% python3 -q
>>> import numpy as np
>>> from numpy import linalg as LA
>>> np.set_printoptions(suppress=True, linewidth=100)
>>> E = np.loadtxt("a.csv", delimiter=",")
>>> E.round(3)
array([[-1.081,  0.15 ,  3.479, -0.41 ,  1.714,  2.466,  3.423],
       [ 7.131,  0.671,  2.778,  9.024,  4.337, -1.901, -2.345],
       [ 4.939, -3.46 ,  0.47 ,  5.009,  7.13 ,  1.26 , -3.799],
       [-0.594,  0.852,  3.857,  0.402,  1.282,  1.871,  3.585],
       [-0.822,  1.971,  4.584,  0.564,  0.217,  1.426,  4.595],
       [ 2.85 ,  3.292,  4.951,  5.19 ,  0.439, -1.071,  2.831],
       [-0.011, -4.175,  0.642, -0.828,  5.899,  4.093, -0.623],
       [ 3.698,  1.692,  3.845,  5.545,  2.157, -0.695,  0.995],
       [ 0.578,  3.596,  5.425,  2.749, -0.679, -0.087,  4.763],
       [ 3.857,  0.891,  3.325,  5.423,  2.917, -0.374,  0.276],
       [ 5.941,  1.614,  3.516,  8.039,  3.066, -1.777, -0.745],
       [ 3.35 , -2.808,  1.076,  3.465,  5.963,  1.729, -2.119],
       [ 2.836,  2.981,  4.759,  5.059,  0.705, -0.909,  2.609],
       [ 5.599,  4.347,  5.267,  8.678,  0.546, -2.973,  1.561],
       [ 3.449, -6.576, -1.291,  2.165,  9.298,  3.563, -5.019],
       [ 4.188, -3.073,  0.806,  4.31 ,  6.51 ,  1.442, -2.946],
       [ 3.296,  8.4  ,  8.088,  7.609, -3.864, -3.848,  6.328],
       [ 2.306, -0.379,  2.725,  3.202,  3.446,  1.036,  0.486],
       [ 1.439, -4.311,  0.376,  0.753,  6.562,  3.436, -1.812],
       [ 2.528, -0.251,  2.777,  3.5  ,  3.418,  0.862,  0.416],
       [-0.437, -0.589,  2.936,  0.037,  2.602,  2.513,  2.386],
       [ 1.999,  3.008,  4.88 ,  4.127,  0.367, -0.503,  3.257],
       [ 2.392, -0.146,  2.86 ,  3.386,  3.275,  0.877,  0.596],
       [ 2.981,  3.058,  4.789,  5.25 ,  0.692, -1.019,  2.558],
       [ 4.373, -0.341,  2.49 ,  5.542,  4.188, -0.016, -1.036],
       [ 3.799,  0.327,  2.979,  5.147,  3.389, -0.063, -0.104],
       [-1.314, -0.809,  2.909, -1.032,  2.465,  3.062,  2.879],
       [ 2.661,  2.628,  4.56 ,  4.729,  0.948, -0.645,  2.476],
       [ 2.814, -2.857,  1.112,  2.844,  5.805,  2.022, -1.754],
       [ 0.141,  2.501,  4.796,  1.847,  0.114,  0.679,  4.27 ],
       [-2.133, -5.987, -0.226, -3.895,  6.689,  6.06 , -0.391],
       [ 3.563, -4.298,  0.118,  3.147,  7.347,  2.367, -3.396],
       [ 2.82 ,  3.739,  5.234,  5.325,  0.036, -1.28 ,  3.189],
       [ 0.942,  1.66 ,  4.17 ,  2.432,  1.15 ,  0.699,  3.039],
       [-0.127, -7.111, -1.179, -2.06 ,  8.425,  5.619, -2.738],
       [-0.613, -4.346,  0.61 , -1.569,  5.823,  4.479, -0.3  ],
       [ 1.679, -0.081,  2.989,  2.608,  2.951,  1.201,  1.18 ],
       [ 2.224,  3.37 ,  5.078,  4.515,  0.135, -0.797,  3.36 ],
       [ 5.32 ,  3.51 ,  4.779,  8.051,  1.174, -2.415,  1.142],
       [ 1.92 , -2.17 ,  1.654,  2.096,  4.869,  2.125, -0.568],
       [ 1.05 , -2.053,  1.835,  1.162,  4.44 ,  2.501,  0.172],
       [ 3.443,  2.268,  4.237,  5.474,  1.557, -0.856,  1.618]])
>>> G = np.cov(E, rowvar=False)
>>> np.round(LA.eigvalsh(G)[::-1], 3) + 0
array([35.051, 13.64 ,  0.   ,  0.   ,  0.   ,  0.   ,  0.   ])
>>> np.round(np.polyfit(E[:, 2], E[:, 6], 1), 3)
array([ 1.111, -2.491])
>>> np.argwhere(np.triu(np.abs(np.corrcoef(E.T)) > 0.8, 1))
array([[0, 3],
       [1, 2],
       [1, 4],
       [1, 5],
       [1, 6],
       [2, 4],
       [2, 5],
       [2, 6],
       [3, 5],
       [4, 6]])
>>> np.argsort(-E.std(axis=0).round(6), kind="stable")
array([1, 3, 4, 6, 5, 0, 2])
